$ python3 -q
>>> import numpy as np
>>> np.set_printoptions(precision=4, suppress=True, linewidth=120, floatmode="fixed")
>>> E = np.load("case1.npy")
>>> print(E)
[[10 12  9 25]
 [10 12  9 25]
 [10 12  9 25]
 [ 8 10  7 20]
 [ 0  2  0  0]
 [ 8 10  7 20]
 [ 0  0  0  0]
 [ 0  0  0  0]
 [10 12  9 25]
 [ 0  0  0  0]
 [ 0  2  0  0]
 [ 0  0  0  0]
 [ 0  0  0  0]
 [ 0  0  0  0]
 [ 6  8  5 15]
 [ 0  0  0  0]
 [ 2  4  1  5]
 [ 0  0  0  0]]
>>> print(np.allclose(E[:-1].T @ np.linalg.lstsq(E[:-1].T, E[-1])[0], E[-1]))
True
>>> print(np.linalg.lstsq(E[:-1].T, E[-1])[2])
3
>>> try:
...     np.linalg.inv(E)
... except np.linalg.LinAlgError as e:
...     print("failed:", e)
... 
failed: Last 2 dimensions of the array must be square
>>> B = E[0, 0] * E[1:] - np.outer(E[1:, 0], E[0])
>>> print(B)
[[ 0  0  0  0]
 [ 0  0  0  0]
 [ 0  4 -2  0]
 [ 0 20  0  0]
 [ 0  4 -2  0]
 [ 0  0  0  0]
 [ 0  0  0  0]
 [ 0  0  0  0]
 [ 0  0  0  0]
 [ 0 20  0  0]
 [ 0  0  0  0]
 [ 0  0  0  0]
 [ 0  0  0  0]
 [ 0  8 -4  0]
 [ 0  0  0  0]
 [ 0 16 -8  0]
 [ 0  0  0  0]]
>>> print(np.linalg.matrix_rank(B), np.linalg.matrix_rank(E))
2 3
>>> print(np.flatnonzero(~B.round(6).any(axis=1)))
[ 0  1  5  6  7  8 10 11 12 14 16]
>>> x = np.array([4, 2, 4, 3])
>>> x @ B
Traceback (most recent call last):
  File "<python-input-12>", line 1, in <module>
    x @ B
    ~~^~~
ValueError: matmul: Input operand 1 has a mismatch in its core dimension 0, with gufunc signature (n?,k),(k,m?)->(n?,m?) (size 17 is different from 4)
>>> print((B @ x).argmax())
3
>>> print(np.einsum("ij,j->i", B, x))
[ 0  0  0 40  0  0  0  0  0 40  0  0  0  0  0  0  0]
>>> print(B @ np.eye(4)[1])
[ 0.0000  0.0000  4.0000 20.0000  4.0000  0.0000  0.0000  0.0000  0.0000 20.0000  0.0000  0.0000  0.0000  8.0000
  0.0000 16.0000  0.0000]
>>> F = np.load("sample2.npy")
>>> print(F)
[[ 22 -10   5  -3   9  -8]
 [-10  11  -7   1  -5  12]
 [  5  -7   9  -2   5  -9]
 [ -3   1  -2   1  -2   1]
 [  9  -5   5  -2   5  -5]
 [ -8  12  -9   1  -5  14]]
>>> B = F / np.sqrt((F ** 2).mean(axis=1, keepdims=True))
>>> print(np.linalg.matrix_rank(B) == np.linalg.matrix_rank(F))
True
>>> print(np.linalg.norm(B, axis=1))
[2.4495 2.4495 2.4495 2.4495 2.4495 2.4495]
>>> print(B[5])
[-0.8669  1.3003 -0.9752  0.1084 -0.5418  1.5170]
>>> rng = np.random.default_rng(4969)
>>> z = rng.permutation(6)
>>> print(z)
[4 5 1 3 0 2]
>>> B = F[z][:, z]
>>> print(np.diag(B))
[ 5 14 11  1 22  9]
>>> print(np.trace(B))
62
>>> print(np.round(np.sort(np.abs(np.linalg.eigvals(B))), 4) + 0)
[ 0.0000  0.0000  0.0000  4.3167 13.0036 44.6797]
>>> rk = np.linalg.matrix_rank(F)
>>> print(rk)
3
>>> null = np.linalg.svd(F)[2][rk:].T
>>> print(null.shape)
(6, 3)
>>> print(np.linalg.matrix_rank(F.T @ F), np.linalg.matrix_rank(F @ F.T))
3 3
>>> print(np.round(F @ null, 4) + 0)
[[0.0000 0.0000 0.0000]
 [0.0000 0.0000 0.0000]
 [0.0000 0.0000 0.0000]
 [0.0000 0.0000 0.0000]
 [0.0000 0.0000 0.0000]
 [0.0000 0.0000 0.0000]]
>>> print([int(np.linalg.matrix_rank(np.delete(F, i, axis=0))) for i in range(6)])
[3, 3, 3, 3, 3, 3]
>>> print([round(float(x), 4) for x in np.linalg.svd(F, compute_uv=False)[:3]])
[44.6797, 13.0036, 4.3167]
>>> print(np.argsort(-np.linalg.norm(F, axis=0).round(6), kind="stable")[:3])
[0 5 1]
>>> z = rng.integers(0, 2, 5)
>>> M = np.array([[-2, -1, 2, 2, 2],
...     [-1, 2, -2, -1, 0],
...     [-2, -1, 0, -1, 2],
...     [-1, -2, 2, 2, -1],
...     [1, 1, -2, 2, 0]]) * (z[:, None] == z)
>>> print(M)
[[-2 -1  2  0  2]
 [-1  2 -2  0  0]
 [-2 -1  0  0  2]
 [ 0  0  0  2  0]
 [ 1  1 -2  0  0]]
>>> r0 = np.array([3, -4, -4, -6, 3])
>>> B = M + np.outer(r0, np.eye(5)[4])
>>> print(np.linalg.matrix_rank(B - M))
1
>>> print(B)
[[-2.0000 -1.0000  2.0000  0.0000  5.0000]
 [-1.0000  2.0000 -2.0000  0.0000 -4.0000]
 [-2.0000 -1.0000  0.0000  0.0000 -2.0000]
 [ 0.0000  0.0000  0.0000  2.0000 -6.0000]
 [ 1.0000  1.0000 -2.0000  0.0000  3.0000]]
>>> left, sig = np.linalg.svd(M)
Traceback (most recent call last):
  File "<python-input-45>", line 1, in <module>
    left, sig = np.linalg.svd(M)
    ^^^^^^^^^
ValueError: too many values to unpack (expected 2)
>>> left, sig, vt = np.linalg.svd(M, full_matrices=False)
>>> print((sig > 1e-8).sum())
5
>>> print(np.round(vt @ vt.T, 4) + 0)
[[1.0000 0.0000 0.0000 0.0000 0.0000]
 [0.0000 1.0000 0.0000 0.0000 0.0000]
 [0.0000 0.0000 1.0000 0.0000 0.0000]
 [0.0000 0.0000 0.0000 1.0000 0.0000]
 [0.0000 0.0000 0.0000 0.0000 1.0000]]
>>> print(np.allclose(left * sig @ vt, M))
True
>>> print(round(np.sqrt((sig ** 2).sum()), 4), np.round(np.linalg.norm(M), 4))
6.4031 6.4031
>>> print(np.cumsum(sig ** 2) / np.sum(sig ** 2))
[0.6087 0.8543 0.9519 0.9914 1.0000]
>>> r0 = np.array([4, 1, 1])
>>> print(np.polyval(r0, M[4]))
[ 6  6 15  1  1]
>>> print(np.cross(M[4, :3], M[1, :3]))
[2 4 3]
>>> print(np.correlate(M[4], M[1], "full"))
[ 0  0 -2  0  5 -5  2  0  0]
>>> O = M.astype(float).copy()
>>> for j in range(5):
...     O[:, j] -= O[:, :j] @ (O[:, :j].T @ O[:, j])
...     O[:, j] /= np.linalg.norm(O[:, j])
... 
>>> print(np.round(O.T @ O, 4) + 0)
[[1.0000 0.0000 0.0000 0.0000 0.0000]
 [0.0000 1.0000 0.0000 0.0000 0.0000]
 [0.0000 0.0000 1.0000 0.0000 0.0000]
 [0.0000 0.0000 0.0000 1.0000 0.0000]
 [0.0000 0.0000 0.0000 0.0000 1.0000]]
>>> print(O)
[[-0.6325 -0.1620  0.4491  0.0000  0.6100]
 [-0.3162  0.9312  0.0976  0.0000 -0.1525]
 [-0.6325 -0.1620 -0.7420  0.0000 -0.1525]
 [ 0.0000  0.0000  0.0000  1.0000  0.0000]
 [ 0.3162  0.2834 -0.4881  0.0000  0.7625]]
>>> B = M ** -1
Traceback (most recent call last):
  File "<python-input-60>", line 1, in <module>
    B = M ** -1
        ~~^^~~~
ValueError: Integers to negative integer powers are not allowed.
>>> B = np.linalg.inv(M)
>>> print(B)
[[ 0.3333 -0.3333 -0.3333 -0.0000  0.6667]
 [ 0.6667  0.3333 -0.6667  0.0000  0.3333]
 [ 0.5000 -0.0000 -0.5000 -0.0000 -0.0000]
 [ 0.0000  0.0000  0.0000  0.5000  0.0000]
 [ 0.6667 -0.1667 -0.1667  0.0000  0.8333]]
>>> print(round(np.linalg.slogdet(M)[0], 4))
1.0
>>> print(round(float(np.linalg.det(M) * np.linalg.det(B)), 4))
1.0
>>> print(np.allclose(B, M.T))
False
>>> print(np.linalg.det(M) * B)
[[  8.0000  -8.0000  -8.0000  -0.0000  16.0000]
 [ 16.0000   8.0000 -16.0000   0.0000   8.0000]
 [ 12.0000  -0.0000 -12.0000  -0.0000  -0.0000]
 [  0.0000   0.0000   0.0000  12.0000   0.0000]
 [ 16.0000  -4.0000  -4.0000   0.0000  20.0000]]
>>> J = np.load("block10.npy")
>>> print(J)
[[ 0.6000  2.1000 -0.2000  0.2000]
 [-0.1000  1.0000  1.7000 -0.7000]
 [ 0.4000  0.7000 -2.1000 -1.0000]
 [-2.0000  1.5000  0.4000  0.9000]
 [-1.9000  0.0000 -0.4000  1.0000]
 [-0.5000 -0.1000  0.2000 -1.0000]
 [-0.3000  0.2000 -0.5000 -0.3000]
 [ 0.6000  1.4000 -1.5000 -0.9000]
 [ 1.4000 -0.8000  2.8000  0.4000]
 [-0.8000 -0.8000  1.2000 -1.0000]
 [ 1.3000  1.3000 -0.3000  0.1000]
 [-0.6000 -0.9000  1.4000  0.7000]
 [ 0.1000 -0.6000  1.2000  0.0000]
 [-0.6000  4.2000  1.5000  6.6000]
 [-1.6000 -1.1000  0.8000  1.1000]
 [-1.1000  0.9000  0.3000 -0.8000]
 [ 1.6000  0.2000  0.6000  1.6000]
 [-0.5000 -0.3000 -1.6000 -0.2000]
 [-0.4000 -0.4000 -0.4000 -1.1000]
 [-1.8000  1.7000 -1.0000 -1.7000]
 [-1.2000  0.6000 -0.7000 -0.5000]
 [-0.1000 -0.3000 -1.3000 -0.7000]
 [ 1.1000 -3.4000  0.5000 -1.5000]
 [-1.1000 -1.6000  0.5000 -0.2000]
 [-0.1000  0.3000  0.1000  1.5000]
 [ 0.0000  1.8000 -0.6000  0.7000]
 [-0.3000  0.7000  1.9000  0.2000]
 [ 0.4000 -1.9000 -1.1000  0.3000]
 [-0.3000  1.3000 -0.6000  0.7000]
 [ 0.7000  1.5000  1.3000 -1.4000]
 [ 2.2000 -1.4000 -0.6000  1.4000]]
>>> theta = np.radians(30)
>>> Rm = np.eye(4)
>>> Rm[2, 2] = Rm[1, 1] = np.cos(theta)
>>> Rm[2, 1], Rm[1, 2] = -np.sin(theta), np.sin(theta)
>>> print(Rm)
[[ 1.0000  0.0000  0.0000  0.0000]
 [ 0.0000  0.8660  0.5000  0.0000]
 [ 0.0000 -0.5000  0.8660  0.0000]
 [ 0.0000  0.0000  0.0000  1.0000]]
>>> B = J @ Rm.T
>>> print(np.allclose(J @ J.T, B @ B.T))
True
>>> print(np.linalg.svd(J, compute_uv=False), np.linalg.svd(B, compute_uv=False))
[9.7981 7.1958 5.7518 5.2148] [9.7981 7.1958 5.7518 5.2148]
>>> print(np.abs(B - J).max(axis=0))
[0.0000 1.5072 2.3010 0.0000]
>>> print(round(np.linalg.det(Rm), 4), round(float(np.trace(Rm)), 4))
1.0 3.7321
>>> r0, v = J[28], J[3]
>>> print(round(r0 @ v, 4))
2.94
>>> p = (r0 @ v) / (r0 @ r0) * r0
>>> print(p)
[-0.3354  1.4532 -0.6707  0.7825]
>>> print(np.round((v - p) @ r0, 4))
-0.0
>>> print(np.linalg.matrix_rank(np.outer(r0, v)))
1
>>> print(v - p)
[-1.6646  0.0468  1.0707  0.1175]
>>> P = J @ np.linalg.solve(J.T @ J, J.T)
>>> print(np.round(np.linalg.eigvalsh(P), 4) + 0)
[0.0000 0.0000 0.0000 0.0000 0.0000 0.0000 0.0000 0.0000 0.0000 0.0000 0.0000 0.0000 0.0000 0.0000 0.0000 0.0000 0.0000
 0.0000 0.0000 0.0000 0.0000 0.0000 0.0000 0.0000 0.0000 0.0000 0.0000 1.0000 1.0000 1.0000 1.0000]
>>> print(np.trace(P))
4.0
>>> print(np.linalg.matrix_rank(np.eye(31) - P))
27
>>> d = np.linalg.norm(J[:, None] - J[None], axis=-1)
>>> print((d + 1e9 * np.eye(31)).round(6).argmin(axis=1))
[25 26  7  4 14 18 18  2 12  5  0 12 11  3 11 20 24 21  5 20  6 17 27  9 28 28  1 21 25  1 16]
>>> print(np.flatnonzero(d[24] < d.mean() / 2))
[24 28]
>>> print(d.shape)
(31, 31)
>>> print(d.mean(axis=1).argmax())
13
>>> print(d[:5, :5])
[[0.0000 2.4739 2.6552 2.8231 3.3675]
 [2.4739 0.0000 3.8562 2.8478 3.3971]
 [2.6552 3.8562 0.0000 4.0324 3.5595]
 [2.8231 2.8478 4.0324 0.0000 1.7059]
 [3.3675 3.3971 3.5595 1.7059 0.0000]]
>>> print(np.linalg.matrix_rank(d ** 2))
6
>>> cov = np.cov(J, rowvar=False)
>>> print(cov)
[[ 1.0872 -0.2692  0.0438  0.0088]
 [-0.2692  2.1026 -0.0554  0.8401]
 [ 0.0438 -0.0554  1.3305  0.4524]
 [ 0.0088  0.8401  0.4524  2.2898]]
>>> print(np.argsort(-J.std(axis=0).round(6), kind="stable"))
[3 1 2 0]
>>> print(np.median(J, axis=0))
[-0.3000  0.2000  0.1000  0.0000]
>>> print(np.linalg.eigvalsh(cov)[::-1])
[3.1068 1.7204 1.0766 0.9063]
>>> mat = np.loadtxt("out4.csv", delimiter=",")
>>> print(mat)
[[ -1.8057  37.5961 -15.7756 -43.2946 -35.4910]
 [-18.6921  31.9446 -15.9332  -0.8002  -8.7062]
 [-17.4438  32.9476 -17.0841  -1.3243  -7.7287]
 [ 22.3128  -5.9482  28.3109 -16.3128  17.6962]
 [ 22.8434  -4.1202  27.7278 -15.3104  16.8960]
 [ -2.0678  35.5448 -14.9070 -43.0863 -35.0799]
 [-18.2544  32.4411 -15.4535  -0.4240  -8.9792]
 [ 19.0229  -7.2908  28.5504 -13.8831  19.3323]
 [-17.6153  31.3362 -16.7453  -1.5693  -7.9779]
 [ -2.8348  37.9940 -16.1136 -42.9106 -33.7007]
 [ 22.0907  -5.2627  29.5070 -15.4056  18.5688]
 [-17.9280  31.8985 -15.1607   1.2153  -8.5196]
 [-15.0070  30.7356 -17.1905   1.5637  -5.8685]
 [ -2.5544  39.8178 -14.1164 -39.8596 -35.3324]
 [-16.2665  31.6712 -12.5789   0.8607  -8.1217]]
>>> cov = np.cov(mat, rowvar=False)
>>> print(round(float(np.corrcoef(mat[:, 2], mat[:, 3])[0, 1]), 4))
-0.0042
>>> print(mat.std(axis=0))
[16.0620 17.7333 19.5250 17.4317 19.3829]
>>> print(np.corrcoef(mat.T))
[[ 1.0000 -0.8571  0.9227 -0.3792  0.5340]
 [-0.8571  1.0000 -0.9854 -0.1408 -0.8892]
 [ 0.9227 -0.9854  1.0000 -0.0042  0.8107]
 [-0.3792 -0.1408 -0.0042  1.0000  0.5756]
 [ 0.5340 -0.8892  0.8107  0.5756  1.0000]]
